$ python3 -q
>>> import numpy as np
>>> import numpy.linalg as la
>>> np.set_printoptions(precision=2, suppress=True, linewidth=100)
>>> E = np.load("mat.npy")
>>> E
array([[0.02, 0.05, 0.05, 0.05, 0.05, 0.05, 0.05, 0.02, 0.05, 0.05, 0.05],
       [0.05, 0.11, 0.11, 0.11, 0.11, 0.11, 0.11, 0.05, 0.11, 0.11, 0.11],
       [0.05, 0.11, 0.11, 0.11, 0.11, 0.11, 0.11, 0.05, 0.11, 0.11, 0.11],
       [0.05, 0.11, 0.11, 0.11, 0.11, 0.11, 0.11, 0.05, 0.11, 0.11, 0.11],
       [0.05, 0.11, 0.11, 0.11, 0.11, 0.11, 0.11, 0.05, 0.11, 0.11, 0.11],
       [0.05, 0.11, 0.11, 0.11, 0.11, 0.11, 0.11, 0.05, 0.11, 0.11, 0.11],
       [0.05, 0.11, 0.11, 0.11, 0.11, 0.11, 0.11, 0.05, 0.11, 0.11, 0.11],
       [0.02, 0.05, 0.05, 0.05, 0.05, 0.05, 0.05, 0.02, 0.05, 0.05, 0.05],
       [0.05, 0.11, 0.11, 0.11, 0.11, 0.11, 0.11, 0.05, 0.11, 0.11, 0.11],
       [0.05, 0.11, 0.11, 0.11, 0.11, 0.11, 0.11, 0.05, 0.11, 0.11, 0.11],
       [0.05, 0.11, 0.11, 0.11, 0.11, 0.11, 0.11, 0.05, 0.11, 0.11, 0.11]])
>>> left, sigma, Vh = la.svd(E)
>>> V = Vh[:(sigma > 1e-8).sum()]
>>> rng = np.random.default_rng(820)
>>> x0 = E[2] + -1 * E[6] + rng.integers(2) * np.eye(11)[7]
>>> x0
array([0., 0., 0., 0., 0., 0., 0., 1., 0., 0., 0.])
>>> np.round(la.norm(x0 - V.T @ V @ x0), 2)
np.float64(0.99)
>>> np.diag(V.T @ V)
array([0.02, 0.11, 0.11, 0.11, 0.11, 0.11, 0.11, 0.02, 0.11, 0.11, 0.11])
>>> x0 = np.array([0, -1, -7, 8, -7, -5, 9, 7, 8, 5, 6])
>>> np.trace(E)
np.float64(1.0)
>>> E @ E @ x0
array([0.87, 2.03, 2.03, 2.03, 2.03, 2.03, 2.03, 0.87, 2.03, 2.03, 2.03])
>>> E @ x0
array([0.87, 2.03, 2.03, 2.03, 2.03, 2.03, 2.03, 0.87, 2.03, 2.03, 2.03])
>>> r0 = np.array([1, 4, 4, 7, 1, 7, 5, 0])
>>> A = 2 * np.eye(8) + np.outer(r0, r0)
>>> A
array([[ 3.,  4.,  4.,  7.,  1.,  7.,  5.,  0.],
       [ 4., 18., 16., 28.,  4., 28., 20.,  0.],
       [ 4., 16., 18., 28.,  4., 28., 20.,  0.],
       [ 7., 28., 28., 51.,  7., 49., 35.,  0.],
       [ 1.,  4.,  4.,  7.,  3.,  7.,  5.,  0.],
       [ 7., 28., 28., 49.,  7., 51., 35.,  0.],
       [ 5., 20., 20., 35.,  5., 35., 27.,  0.],
       [ 0.,  0.,  0.,  0.,  0.,  0.,  0.,  2.]])
>>> L = la.cholesky(A)
>>> np.diag(L) ** 2
array([ 3.  , 12.67,  3.68,  4.8 ,  2.02,  3.15,  2.37,  2.  ])
>>> la.eigvalsh(A).min() > 0
np.True_
>>> A / np.sqrt(np.outer(np.diag(A), np.diag(A)))
array([[1.  , 0.54, 0.54, 0.57, 0.33, 0.57, 0.56, 0.  ],
       [0.54, 1.  , 0.89, 0.92, 0.54, 0.92, 0.91, 0.  ],
       [0.54, 0.89, 1.  , 0.92, 0.54, 0.92, 0.91, 0.  ],
       [0.57, 0.92, 0.92, 1.  , 0.57, 0.96, 0.94, 0.  ],
       [0.33, 0.54, 0.54, 0.57, 1.  , 0.57, 0.56, 0.  ],
       [0.57, 0.92, 0.92, 0.96, 0.57, 1.  , 0.94, 0.  ],
       [0.56, 0.91, 0.91, 0.94, 0.56, 0.94, 1.  , 0.  ],
       [0.  , 0.  , 0.  , 0.  , 0.  , 0.  , 0.  , 1.  ]])
>>> left, sigma, Vh = la.svd(A)
>>> sigma
array([159.,   2.,   2.,   2.,   2.,   2.,   2.,   2.])
>>> print(np.argmax(sigma[:-1] / (sigma[1:] + 1e-6)) + 1)
1
>>> other = left[:, :1] @ np.diag(sigma[:1]) @ Vh[:1]
>>> round(float(la.norm(A - other, 2)), 2), round(sigma[1], 2)
(2.0, np.float64(2.0))
>>> round(float(la.norm(A - other) / la.norm(A)), 2)
0.03
>>> print(la.matrix_rank(other))
1
>>> la.matrix_rank(A, rtol=0.05)
np.int64(1)
>>> np.abs(A - other).max()
np.float64(2.0)
>>> A.reshape(-1, 2)
array([[ 3.,  4.],
       [ 4.,  7.],
       [ 1.,  7.],
       [ 5.,  0.],
       [ 4., 18.],
       [16., 28.],
       [ 4., 28.],
       [20.,  0.],
       [ 4., 16.],
       [18., 28.],
       [ 4., 28.],
       [20.,  0.],
       [ 7., 28.],
       [28., 51.],
       [ 7., 49.],
       [35.,  0.],
       [ 1.,  4.],
       [ 4.,  7.],
       [ 3.,  7.],
       [ 5.,  0.],
       [ 7., 28.],
       [28., 49.],
       [ 7., 51.],
       [35.,  0.],
       [ 5., 20.],
       [20., 35.],
       [ 5., 35.],
       [27.,  0.],
       [ 0.,  0.],
       [ 0.,  0.],
       [ 0.,  0.],
       [ 0.,  2.]])
>>> T = A.reshape(8, 2, -1)
>>> T.transpose(1, 0, 2)
array([[[ 3.,  4.,  4.,  7.],
        [ 4., 18., 16., 28.],
        [ 4., 16., 18., 28.],
        [ 7., 28., 28., 51.],
        [ 1.,  4.,  4.,  7.],
        [ 7., 28., 28., 49.],
        [ 5., 20., 20., 35.],
        [ 0.,  0.,  0.,  0.]],

       [[ 1.,  7.,  5.,  0.],
        [ 4., 28., 20.,  0.],
        [ 4., 28., 20.,  0.],
        [ 7., 49., 35.,  0.],
        [ 3.,  7.,  5.,  0.],
        [ 7., 51., 35.,  0.],
        [ 5., 35., 27.,  0.],
        [ 0.,  0.,  0.,  2.]]])
>>> np.einsum("ihd,ihd->ih", T, T)
array([[  90.,   75.],
       [1380., 1200.],
       [1380., 1200.],
       [4218., 3675.],
       [  82.,   83.],
       [4018., 3875.],
       [2050., 1979.],
       [   0.,    4.]])
>>> T[:, 0]
array([[ 3.,  4.,  4.,  7.],
       [ 4., 18., 16., 28.],
       [ 4., 16., 18., 28.],
       [ 7., 28., 28., 51.],
       [ 1.,  4.,  4.,  7.],
       [ 7., 28., 28., 49.],
       [ 5., 20., 20., 35.],
       [ 0.,  0.,  0.,  0.]])
>>> T.sum(axis=1)
array([[ 4., 11.,  9.,  7.],
       [ 8., 46., 36., 28.],
       [ 8., 44., 38., 28.],
       [14., 77., 63., 51.],
       [ 4., 11.,  9.,  7.],
       [14., 79., 63., 49.],
       [10., 55., 47., 35.],
       [ 0.,  0.,  0.,  2.]])
>>> np.swapaxes(T, 1, 2)[1]
array([[ 4.,  4.],
       [18., 28.],
       [16., 20.],
       [28.,  0.]])
>>> T.shape
(8, 2, 4)
>>> other = np.array([[1, 1], [1, -1]])
>>> M = np.kron(other, np.kron(other, other))[rng.permutation(8)][:4]
>>> M
array([[ 1,  1,  1,  1,  1,  1,  1,  1],
       [ 1,  1,  1,  1, -1, -1, -1, -1],
       [ 1, -1, -1,  1, -1,  1,  1, -1],
       [ 1,  1, -1, -1, -1, -1,  1,  1]])
>>> print(M - M[0])
[[ 0  0  0  0  0  0  0  0]
 [ 0  0  0  0 -2 -2 -2 -2]
 [ 0 -2 -2  0 -2  0  0 -2]
 [ 0  0 -2 -2 -2 -2  0  0]]
>>> np.abs(M).max()
np.int64(1)
>>> M.sum(axis=0)
array([ 4,  2,  0,  2, -2,  0,  2,  0])
>>> la.svd(M, compute_uv=False)
array([2.83, 2.83, 2.83, 2.83])
>>> la.matrix_rank(M)
np.int64(4)
>>> print(M.sum(axis=1))
[8 0 0 0]
